$ ipython --no-banner

In [1]: import numpy as np

In [2]: import numpy.linalg as la

In [3]: np.set_printoptions(suppress=True, linewidth=160)

In [4]: rd = lambda a: np.round(a, 2) + 0

In [5]: X = np.load("layer0.npy")

In [6]: rd(X)
Out[6]: 
array([[-0.37, -0.36,  0.86],
       [-0.74, -0.44, -0.51],
       [ 0.56, -0.82, -0.1 ]])

In [7]: rng = np.random.default_rng(441579)

In [8]: labels = rng.permutation(3)

In [9]: labels
Out[9]: array([0, 1, 2])

In [10]: A2 = X[labels][:, labels]

In [11]: np.allclose(A2, X)
Out[11]: True

In [12]: rd(np.sort(np.abs(la.eigvals(A2))))
Out[12]: array([1., 1., 1.])

In [13]: Q = X.astype(float).copy()

In [14]: for j in range(3):
    ...:     Q[:, j] -= Q[:, :j] @ (Q[:, :j].T @ Q[:, j])
    ...:     Q[:, j] /= la.norm(Q[:, j])
    ...: 

In [15]: rd(Q)
Out[15]: 
array([[-0.37, -0.36,  0.86],
       [-0.74, -0.44, -0.51],
       [ 0.56, -0.82, -0.1 ]])

In [16]: rd(Q.T @ X)
Out[16]: 
array([[1., 0., 0.],
       [0., 1., 0.],
       [0., 0., 1.]])

In [17]: rd(X[:, 1] @ X[:, 0])
Out[17]: np.float64(0.0)

In [18]: rd(X @ X.T)
Out[18]: 
array([[1., 0., 0.],
       [0., 1., 0.],
       [0., 0., 1.]])

In [19]: rd(la.norm(X, axis=0))
Out[19]: array([1., 1., 1.])

In [20]: f = np.array([-1, -4])

In [21]: rd(np.polyval(f, X[0]))
Out[21]: array([-3.63, -3.64, -4.86])

In [22]: rd(np.correlate(X[0], X[1], "full"))
Out[22]: array([ 0.19,  0.34,  0.  , -0.11, -0.64])

In [23]: rd(np.convolve(X[0], f))
Out[23]: array([ 0.37,  1.85,  0.58, -3.42])

In [24]: rd(np.array([np.convolve(row, f, "same") for row in X]))
Out[24]: 
array([[ 0.37,  1.85,  0.58],
       [ 0.74,  3.41,  2.26],
       [-0.56, -1.4 ,  3.4 ]])

In [25]: feats = np.load("block5.npy")

In [26]: feats
Out[26]: 
array([[1, 1, 1, 2],
       [2, 1, 1, 1],
       [1, 2, 1, 1],
       [1, 1, 2, 1]])

In [27]: labels = rng.permutation(4)

In [28]: labels
Out[28]: array([2, 0, 1, 3])

In [29]: A2 = feats[labels][:, labels]

In [30]: rd(la.det(A2)), rd(la.det(feats[labels]))
Out[30]: (np.float64(-5.0), np.float64(-5.0))

In [31]: A2
Out[31]: 
array([[1, 1, 2, 1],
       [1, 1, 1, 2],
       [1, 2, 1, 1],
       [2, 1, 1, 1]])

In [32]: np.allclose(A2, feats)
Out[32]: False

In [33]: A2 = feats + rng.integers(-2, 3, (4, 1)) @ rng.integers(-2, 3, (1, 4))

In [34]: A2
Out[34]: 
array([[ 1, -3, -3,  6],
       [ 2, -1, -1,  3],
       [ 1, -2, -3,  5],
       [ 1,  3,  4, -1]])

In [35]: rd(la.svd(A2 - feats, compute_uv=False))
Out[35]: array([10.95,  0.  ,  0.  ,  0.  ])

In [36]: Q, V = la.qr(A2[:, :2])[0], la.qr(A2[:, 2:])[0]

In [37]: sv = la.svd(Q.T @ V, compute_uv=False)

In [38]: rd(sv)
Out[38]: array([0.99, 0.88])

In [39]: M = np.load("mat.npy")

In [40]: M
Out[40]: 
array([[-2,  2,  2, -1,  3,  3,  1, -3, -3],
       [ 3,  1, -3, -1, -2,  0,  0,  3, -3],
       [ 2,  3,  1, -1, -2, -1,  1,  3,  0],
       [ 3,  1, -3, -1, -2,  0,  0,  3, -3]])

In [41]: np.abs(np.diag(la.qr(M)[1])) > 1e-9
Out[41]: array([ True,  True,  True, False])

In [42]: la.lstsq(M[:-1].T, M[-1])[2]
Out[42]: np.int32(3)

In [43]: np.allclose(M[:-1].T @ la.lstsq(M[:-1].T, M[-1])[0], M[-1])
Out[43]: True

In [44]: np.unique(M.round(6), axis=0).shape
Out[44]: (3, 9)

In [45]: left, sv, Vt = la.svd(M)

In [46]: np.argmax(sv[:-1] / (sv[1:] + 1e-6)) + 1
Out[46]: np.int64(3)

In [47]: A2 = left[:, :3] @ np.diag(sv[:3]) @ Vt[:3]

In [48]: rd(la.norm(M - A2) / la.norm(M))
Out[48]: np.float64(0.0)

In [49]: la.matrix_rank(A2)
Out[49]: np.int64(3)

In [50]: rd(la.norm(M - A2, 2)), rd(sv[3])
Out[50]: (np.float64(0.0), np.float64(0.0))

In [51]: rd(np.abs(M - A2).max())
Out[51]: np.float64(0.0)

In [52]: left, sv, Vt = la.svd(M)

In [53]: V = Vt[:(sv > 1e-8).sum()]

In [54]: x0 = M[1] + 3 * M[3] + rng.integers(2) * np.eye(9)[8]

In [55]: x0
Out[55]: array([ 12.,   4., -12.,  -4.,  -8.,   0.,   0.,  12., -12.])

In [56]: la.matrix_rank(np.vstack([M, x0]))
Out[56]: np.int64(3)

In [57]: rd(la.norm(x0 - V.T @ V @ x0))
Out[57]: np.float64(0.0)

In [58]: rd(np.diag(V.T @ V))
Out[58]: array([0.24, 0.54, 0.55, 0.09, 0.24, 0.22, 0.08, 0.39, 0.63])

In [59]: arr = np.array([[0.9, -0.25, 4.29],
    ...:     [-1.59, -0.58, 0.0],
    ...:     [0.3, -0.37, 2.65],
    ...:     [1.54, -2.33, -5.44],
    ...:     [-5.34, -3.18, -0.13],
    ...:     [1.57, -1.41, 2.0],
    ...:     [2.8, -2.17, 14.75],
    ...:     [3.7, -0.93, 0.76],
    ...:     [-6.42, -0.53, -6.08],
    ...:     [-1.11, -4.08, -0.35],
    ...:     [-0.58, -1.2, -0.79],
    ...:     [0.23, -2.3, -1.5],
    ...:     [-1.55, -2.67, -8.61]])

In [60]: cen = arr - arr.mean(axis=0)

In [61]: V = la.svd(cen)[2][:1]

In [62]: A2 = cen - cen @ V.T @ V

In [63]: rd(np.diag(V.T @ V))
Out[63]: array([0.09, 0.  , 0.91])

In [64]: rd(A2.std(axis=0))
Out[64]: array([2.24, 1.14, 0.69])

In [65]: la.norm(A2, axis=1).round(6).argmax()
Out[65]: np.int64(4)

In [66]: rd(la.norm(A2) / la.norm(cen))
Out[66]: np.float64(0.42)

In [67]: rd((cen @ V.T).std(axis=0))
Out[67]: array([5.69])

In [68]: rd(np.cov(cen @ V.T, rowvar=False))
Out[68]: np.float64(35.11)

In [69]: cov = arr.T @ arr

In [70]: la.matrix_rank(cov)
Out[70]: np.int64(3)

In [71]: (arr @ arr.T).shape
Out[71]: (13, 13)

In [72]: np.allclose(cov, cov.T)
Out[72]: True

In [73]: cent = arr[[0, 3]].astype(float)

In [74]: for _ in range(6):
    ...:     labels = la.norm(arr[:, None] - cent, axis=-1).argmin(axis=1)
    ...:     cent = np.array([arr[labels == j].mean(axis=0) for j in range(2)])
    ...: 

In [75]: labels
Out[75]: array([0, 1, 0, 1, 1, 0, 0, 0, 1, 1, 1, 1, 1])

In [76]: np.abs(cent[1] - cent[0]).argmax()
Out[76]: np.int64(2)

In [77]: np.bincount(labels)
Out[77]: array([5, 8])

In [78]: P = arr @ la.solve(arr.T @ arr, arr.T)

In [79]: np.trace(P)
Out[79]: np.float64(3.0)

In [80]: la.matrix_rank(np.eye(13) - P)
Out[80]: np.int64(10)

In [81]: np.allclose(P @ P, P)
Out[81]: True

In [82]: A = np.load("m.npy")

In [83]: A
Out[83]: 
array([[-1.28, -4.87, -1.91, -7.17, -2.33],
       [-3.22,  0.34,  0.07, -1.03, -2.96],
       [-0.3 ,  1.48,  0.54,  1.6 , -0.5 ],
       [ 0.66, -2.16, -2.23,  2.6 , -2.81],
       [-2.29, -2.67,  4.99,  1.22,  1.36],
       [-1.29, -1.11,  4.49, -0.05, -2.38],
       [-1.7 ,  3.54, -0.48, -1.45,  0.52],
       [ 4.92,  1.38, -3.17, -3.27,  1.11],
       [-0.96,  0.34, -4.39, -1.45,  0.79],
       [-0.81,  4.8 , -4.04,  1.41, -0.79],
       [ 0.66, -0.02, -3.52, -0.82,  1.84],
       [ 1.1 ,  0.93,  1.01, -0.2 ,  2.71],
       [ 1.18,  2.21, -0.97, -1.13,  2.81],
       [ 0.05, -2.68,  1.42,  0.27,  1.08],
       [ 5.36, -0.76,  1.75, -2.53, -0.14],
       [ 0.31,  1.23, -6.84,  2.2 , -0.44],
       [-4.03,  0.73, -4.26,  1.72, -1.87],
       [-5.25,  0.97, -4.08, -2.49, -0.65],
       [ 1.65, -2.78, -3.66, -0.89,  0.24],
       [ 1.18,  1.34,  3.46, -0.19, -2.42],
       [ 1.91, -1.07, -0.37, -2.88, -0.59],
       [ 1.55, -0.96, -5.48, -2.1 ,  3.77],
       [-0.4 ,  6.75,  1.54,  1.76, -2.13],
       [-0.8 ,  2.41, -6.47,  1.38, -0.16],
       [-3.74, -0.83, -1.55,  1.98,  0.95],
       [ 2.54, -0.14, -3.19, -0.4 ,  1.54],
       [-0.18,  0.72, -3.18,  0.69,  1.33],
       [ 0.24, -0.85,  1.02, -0.68, -0.57],
       [-2.54, -0.39,  1.03,  0.28,  0.94],
       [-0.44, -4.13, -0.63,  0.98,  1.79]])

In [84]: labels = A[:, 1] > np.median(A[:, 1])

In [85]: f = A[labels].mean(axis=0) - A[~labels].mean(axis=0)

In [86]: rd((((A - A.mean(axis=0)) @ f > 0) == labels).mean())
Out[86]: np.float64(0.87)

In [87]: rd(f)
Out[87]: array([-0.8 ,  3.64, -1.56,  0.65, -0.49])

In [88]: np.argsort(-np.abs(f).round(6), kind="stable")
Out[88]: array([1, 2, 0, 3, 4])

In [89]: ((A - A.mean(axis=0)) @ f > 0).astype(int)
Out[89]: array([0, 1, 1, 0, 0, 0, 1, 1, 1, 1, 1, 0, 1, 0, 0, 1, 1, 1, 0, 0, 0, 0, 1, 1, 1, 0, 1, 0, 0, 0])
